% python3 -q
>>> import numpy as np
>>> import numpy.linalg as la
>>> np.set_printoptions(precision=2, suppress=True, linewidth=160, floatmode="fixed")
>>> tidy = lambda a: np.round(a, 2) + 0
>>> rng = np.random.default_rng(601)
>>> mat = rng.normal(size=(18, 3))
>>> mat = 20 * mat / la.norm(mat, axis=1, keepdims=True)
>>> tidy(mat)
array([[ 16.15,  -0.90,  11.77],
       [  4.86,  -0.56, -19.39],
       [ 16.39,   6.48,  -9.45],
       [ -6.79,  12.68,  13.90],
       [  2.86,  12.42,  15.42],
       [-18.13,  -7.47,  -3.96],
       [  9.19, -15.15,  -9.29],
       [  3.53, -17.65,  -8.71],
       [-17.65,  -7.20,   6.06],
       [-13.26,  -4.47,  14.29],
       [ -1.50, -13.64,  14.55],
       [ 15.21,  -9.60,   8.76],
       [ -3.16,  -2.52,  19.59],
       [ -5.93, -18.16,   5.92],
       [ 13.90,   8.48,  11.62],
       [ 15.95,  -0.79,  12.04],
       [ 16.63,  -2.05, -10.92],
       [  0.09, -19.28,  -5.32]])
>>> Q, evecs = la.qr(mat[:, :1])[0], la.qr(mat[:, 1:])[0]
>>> sig = la.svd(Q.T @ evecs, compute_uv=False)
>>> tidy(np.degrees(np.arccos(sig.clip(0, 1))))
array([81.35])
>>> (sig > 0.9).sum()
np.int64(0)
>>> tidy(sig)
array([0.15])
>>> tidy(la.norm(Q @ Q.T - evecs @ evecs.T, 2))
np.float64(1.0)
>>> x = np.array([0, 1, -1])
>>> rhs = mat @ x
>>> tidy(la.pinv(mat) @ mat)
array([[1.00, 0.00, 0.00],
       [0.00, 1.00, 0.00],
       [0.00, 0.00, 1.00]])
>>> tidy(la.solve(mat.T @ mat, mat.T @ rhs))
array([ 0.00,  1.00, -1.00])
>>> rhs = rhs + 0.05 * rng.normal(size=18)
>>> tidy(rhs)
array([-12.71,  18.82,  15.90,  -1.34,  -2.92,  -3.45,  -5.81,  -8.87, -13.15, -18.74, -28.17, -18.33, -22.10, -24.11,  -3.13, -12.87,   8.89, -13.97])
>>> beta, *_ = la.lstsq(mat, rhs)
>>> beta.round()
array([-0.00,  1.00, -1.00])
>>> tidy(mat.T @ (rhs - mat @ beta))
array([0.00, 0.00, 0.00])
>>> tidy(la.norm(rhs - mat @ beta))
np.float64(0.21)
>>> tidy(beta)
array([ 0.00,  1.00, -1.00])
